$ python -q
>>> import numpy as np
>>> np.set_printoptions(precision=4, suppress=True, linewidth=140, sign=" ")
>>> mat = np.loadtxt("out11.csv", delimiter=",")
>>> mat
array([[ 0.7108, -0.1483,  0.2748,  0.0897,  0.3163],
       [-0.1483,  0.9048,  0.0332,  0.0462,  0.2467],
       [ 0.2748,  0.0332,  0.1322, -0.0843,  0.176 ],
       [ 0.0897,  0.0462, -0.0843,  0.9722, -0.0988],
       [ 0.3163,  0.2467,  0.176 , -0.0988,  0.2801]])
>>> evals, vecs = np.linalg.eigh(mat)
>>> vecs @ np.diag(evals) @ vecs.T
array([[ 0.7108, -0.1483,  0.2748,  0.0897,  0.3163],
       [-0.1483,  0.9048,  0.0332,  0.0462,  0.2467],
       [ 0.2748,  0.0332,  0.1322, -0.0843,  0.176 ],
       [ 0.0897,  0.0462, -0.0843,  0.9722, -0.0988],
       [ 0.3163,  0.2467,  0.176 , -0.0988,  0.2801]])
>>> np.round(np.linalg.eigvalsh(mat @ mat), 4) + 0
array([ 0.,  0.,  1.,  1.,  1.])
>>> np.round(np.linalg.svd(mat, compute_uv=False), 4) + 0
array([ 1.,  1.,  1.,  0.,  0.])
>>> [round(float(x), 4) for x in np.linalg.svd(mat, compute_uv=False)[:3]]
[1.0, 1.0, 1.0]
>>> round(np.linalg.norm(mat, 2) / np.linalg.norm(mat), 4)
np.float64(0.5774)
>>> np.argsort(-np.linalg.norm(mat, axis=0).round(6), kind="stable")[:3]
array([ 3,  1,  0])
>>> np.linalg.matrix_rank(mat, rtol=0.1)
np.int64(3)
>>> np.allclose(mat @ mat.T, mat.T @ mat)
True
>>> np.linalg.determinant(mat)
Traceback (most recent call last):
  File "<python-input-13>", line 1, in <module>
    np.linalg.determinant(mat)
    ^^^^^^^^^^^^^^^^^^^^^
AttributeError: module 'numpy.linalg' has no attribute 'determinant'
>>> np.linalg.matrix_power(mat, 2)
array([[ 0.7108, -0.1483,  0.2748,  0.0897,  0.3163],
       [-0.1483,  0.9048,  0.0332,  0.0462,  0.2467],
       [ 0.2748,  0.0332,  0.1322, -0.0843,  0.176 ],
       [ 0.0897,  0.0462, -0.0843,  0.9722, -0.0988],
       [ 0.3163,  0.2467,  0.176 , -0.0988,  0.2801]])
>>> np.round(np.linalg.det(mat), 4)
np.float64(-0.0)
>>> np.allclose(mat, mat.T)
True
>>> np.round(np.sort(np.abs(np.linalg.eigvals(mat))), 4) + 0
array([ 0.,  0.,  1.,  1.,  1.])
>>> round(float(np.abs(np.linalg.eigvals(mat)).max()), 4)
1.0
>>> vec = np.array([0, 0, 3, 0, 3])
>>> a = np.maximum(mat @ vec, 0)
>>> a
array([ 1.7732,  0.8398,  0.9244,  0.    ,  1.3681])
>>> mat * (a > 1e-9)[:, None]
array([[ 0.7108, -0.1483,  0.2748,  0.0897,  0.3163],
       [-0.1483,  0.9048,  0.0332,  0.0462,  0.2467],
       [ 0.2748,  0.0332,  0.1322, -0.0843,  0.176 ],
       [ 0.    ,  0.    , -0.    ,  0.    , -0.    ],
       [ 0.3163,  0.2467,  0.176 , -0.0988,  0.2801]])
>>> mat.T @ a
array([ 1.8225,  0.8651,  0.8781, -0.0153,  1.3138])
>>> np.tanh(mat @ vec)
array([ 0.944 ,  0.6857,  0.728 , -0.5   ,  0.8783])
